$ python3 -q
>>> import numpy as np
>>> np.set_printoptions(precision=2, suppress=True, linewidth=200, sign=" ")
>>> X = np.loadtxt("run10.csv", delimiter=",")
>>> X
array([[ 33.3 ,   8.7 ,  39.78,  19.59],
       [ 34.44,  10.76,  41.19,  20.23],
       [ 35.35,  10.03,  37.97,  21.87],
       [ 34.31,  10.17,  40.69,  20.44],
       [ 33.98,  10.64,  39.94,  21.07],
       [ 35.37,  10.17,  39.53,  21.03],
       [ 34.47,  11.48,  39.57,  21.55],
       [ 34.66,  11.68,  39.52,  19.21],
       [ 36.05,   9.95,  39.77,  20.58],
       [ 33.65,   9.95,  38.96,  19.35],
       [ 35.72,   9.12,  40.43,  20.58],
       [ 34.13,   8.65,  39.67,  19.41],
       [ 35.05,  11.35,  40.34,  19.77],
       [ 34.57,   9.57,  40.95,  19.59],
       [ 34.94,  10.37,  38.84,  19.65],
       [ 34.  ,   9.87,  41.43,  20.27],
       [ 34.72,   8.45,  41.8 ,  19.82],
       [ 34.87,  11.14,  40.37,  20.78],
       [ 34.96,   9.24,  39.96,  19.2 ],
       [ 36.95,  11.19,  40.97,  19.14],
       [ 34.41,   7.88,  39.5 ,  19.74],
       [ 33.56,   9.82,  39.97,  19.76]])
>>> Xc = (X - X.mean(axis=0)) / X.std(axis=0)
>>> Xc.std(axis=0)
array([ 1.,  1.,  1.,  1.])
>>> b = np.linalg.lstsq(np.delete(Xc, 1, axis=1), Xc[:, 1])[0]
>>> b
array([ 0.24, -0.01,  0.2 ])
>>> x0 = np.array([2, 3, 3, 2])
>>> np.sign((X @ x0).round(6))
array([ 1.,  1.,  1.,  1.,  1.,  1.,  1.,  1.,  1.,  1.,  1.,  1.,  1.,  1.,  1.,  1.,  1.,  1.,  1.,  1.,  1.,  1.])
>>> (X @ x0).argmax()
np.int64(19)
>>> Xc = X - X.mean(axis=0)
>>> evecs = np.linalg.svd(Xc)[2][:1]
>>> Y = Xc - Xc @ evecs.T @ evecs
>>> np.diag(evecs.T @ evecs)
array([ 0.15,  0.71,  0.03,  0.11])
>>> rng = np.random.default_rng(455)
>>> z = rng.integers(0, 3, 4)
>>> J = (z[:, None] == z) * -1 + np.eye(4)
>>> J
array([[ 0.,  0.,  0., -1.],
       [ 0.,  0., -1.,  0.],
       [ 0., -1.,  0.,  0.],
       [-1.,  0.,  0.,  0.]])
>>> # keeps lengths
>>> cov = J.T @ J
>>> np.trace(cov), (J ** 2).sum()
(np.float64(4.0), np.float64(4.0))
>>> np.linalg.svd(J, compute_uv=False) ** 2
array([ 1.,  1.,  1.,  1.])
>>> cov
array([[ 1.,  0.,  0.,  0.],
       [ 0.,  1.,  0.,  0.],
       [ 0.,  0.,  1.,  0.],
       [ 0.,  0.,  0.,  1.]])
>>> def softmax(z):
...     e = np.exp(z - z.max(axis=-1, keepdims=True))
...     return e / e.sum(axis=-1, keepdims=True)
... 
>>> softmax(J[3] + 5)
array([ 0.11,  0.3 ,  0.3 ,  0.3 ])
>>> S = J @ J.T / np.sqrt(4)
>>> softmax(S).round(6).argmax(axis=1)
array([ 0,  1,  2,  3])
>>> softmax(S)
array([[ 0.35,  0.22,  0.22,  0.22],
       [ 0.22,  0.35,  0.22,  0.22],
       [ 0.22,  0.22,  0.35,  0.22],
       [ 0.22,  0.22,  0.22,  0.35]])
>>> softmax(S + np.triu(np.full(S.shape, -np.inf), 1))
array([[ 1.  ,  0.  ,  0.  ,  0.  ],
       [ 0.38,  0.62,  0.  ,  0.  ],
       [ 0.27,  0.27,  0.45,  0.  ],
       [ 0.22,  0.22,  0.22,  0.35]])
